>>> import numpy as np
>>> np.set_printoptions(suppress=True, linewidth=160)
>>> K = np.loadtxt("dump.csv", delimiter=",")
>>> K
array([[-3.,  1.,  0.,  0.],
       [ 0., -3.,  1.,  0.],
       [ 0.,  0., -3.,  1.],
       [ 0.,  0.,  0., -3.]])
>>> Q, r_ = np.linalg.qr(K)
>>> Q.T @ Q
array([[1., 0., 0., 0.],
       [0., 1., 0., 0.],
       [0., 0., 1., 0.],
       [0., 0., 0., 1.]])
>>> np.trace(Q @ Q.T)
np.float64(4.0)
>>> r_
array([[-3.,  1.,  0.,  0.],
       [ 0., -3.,  1.,  0.],
       [ 0.,  0., -3.,  1.],
       [ 0.,  0.,  0., -3.]])
>>> Q.shape, r_.shape
((4, 4), (4, 4))
>>> Q @ r_
array([[-3.,  1.,  0.,  0.],
       [ 0., -3.,  1.,  0.],
       [ 0.,  0., -3.,  1.],
       [ 0.,  0.,  0., -3.]])
>>> np.allclose(r_.T @ r_, K.T @ K)
True
>>> P = np.triu(np.array([[1, 0, 0, 3], [1, 3, 0, 3], [2, 0, 1, 2], [1, 2, 0, 2]]), 1) + np.eye(4)
>>> A2 = P @ K @ np.linalg.inv(P)
>>> A2
array([[-3.,  1.,  0., -3.],
       [ 0., -3.,  1., -2.],
       [ 0.,  0., -3.,  1.],
       [ 0.,  0.,  0., -3.]])
>>> np.trace(A2), np.trace(K)
(np.float64(-12.0), np.float64(-12.0))
>>> np.linalg.matrix_rank(A2)
np.int64(4)
>>> E = np.load("w.npy")
>>> E
array([[-5, -2, -5, -2],
       [-5,  0, -5,  0],
       [-5, -2, -5, -2],
       [-5,  0, -5,  0]])
>>> Uu, sig, VT = np.linalg.svd(E)
>>> vecs = VT[:(sig > 1e-8).sum()]
>>> rng = np.random.default_rng(777483)
>>> x = E[3] + 5 * E[1] + rng.integers(2) * np.eye(4)[2]
>>> x
array([-30.,   0., -29.,   0.])
>>> np.allclose(vecs.T @ vecs @ x, x)
False
>>> np.round(np.diag(vecs.T @ vecs), 1)
array([0.5, 0.5, 0.5, 0.5])
>>> np.round(vecs.T @ vecs, 1) + 0
array([[0.5, 0. , 0.5, 0. ],
       [0. , 0.5, 0. , 0.5],
       [0.5, 0. , 0.5, 0. ],
       [0. , 0.5, 0. , 0.5]])
>>> np.linalg.matrix_rank(np.vstack([E, x]))
np.int64(3)
>>> f = np.array([0, -3])
>>> np.cross(E[3, :3], E[1, :3])
array([0, 0, 0])
>>> np.convolve(E[3], f)
array([ 0, 15,  0, 15,  0])
>>> (E + E.T) / 2
array([[-5. , -3.5, -5. , -3.5],
       [-3.5,  0. , -3.5,  0. ],
       [-5. , -3.5, -5. , -3.5],
       [-3.5,  0. , -3.5,  0. ]])
>>> (E - E.T) / 2
array([[ 0. ,  1.5,  0. ,  1.5],
       [-1.5,  0. , -1.5,  0. ],
       [ 0. ,  1.5,  0. ,  1.5],
       [-1.5,  0. , -1.5,  0. ]])
>>> np.allclose(E @ E.T, E.T @ E)
False
>>> np.trace(E)
np.int64(-10)
>>> np.linalg.matrix_power(E, 4)
array([[11800,  3600, 11800,  3600],
       [ 9000,  2800,  9000,  2800],
       [11800,  3600, 11800,  3600],
       [ 9000,  2800,  9000,  2800]])
>>> A2 = np.array([[-1, -1], [1, -2]])
>>> basis = np.kron(A2, E)
>>> basis.shape
(8, 8)
>>> np.linalg.matrix_rank(basis)
np.int64(4)
>>> basis
array([[ 5,  2,  5,  2,  5,  2,  5,  2],
       [ 5,  0,  5,  0,  5,  0,  5,  0],
       [ 5,  2,  5,  2,  5,  2,  5,  2],
       [ 5,  0,  5,  0,  5,  0,  5,  0],
       [-5, -2, -5, -2, 10,  4, 10,  4],
       [-5,  0, -5,  0, 10,  0, 10,  0],
       [-5, -2, -5, -2, 10,  4, 10,  4],
       [-5,  0, -5,  0, 10,  0, 10,  0]])
>>> rk = np.linalg.matrix_rank(E)
>>> rk
np.int64(2)
>>> null = np.linalg.svd(E)[2][rk:].T
>>> null.shape
(4, 2)
>>> [int(np.linalg.matrix_rank(np.delete(E, i, axis=0))) for i in range(4)]
[2, 2, 2, 2]
>>> [int(np.linalg.matrix_rank(E[:i])) for i in range(1, len(E) + 1)]
[1, 2, 2, 2]
>>> [int(np.linalg.matrix_rank(E[:, :j + 1])) for j in range(4)]
[1, 2, 2, 2]
>>> np.allclose(E @ null, 0)
True
>>> np.linalg.matrix_rank(E.T @ E), np.linalg.matrix_rank(E @ E.T)
(np.int64(2), np.int64(2))
>>> np.round(null @ null.T, 1) + 0
array([[ 0.5,  0. , -0.5,  0. ],
       [ 0. ,  0.5,  0. , -0.5],
       [-0.5,  0. ,  0.5,  0. ],
       [ 0. , -0.5,  0. ,  0.5]])
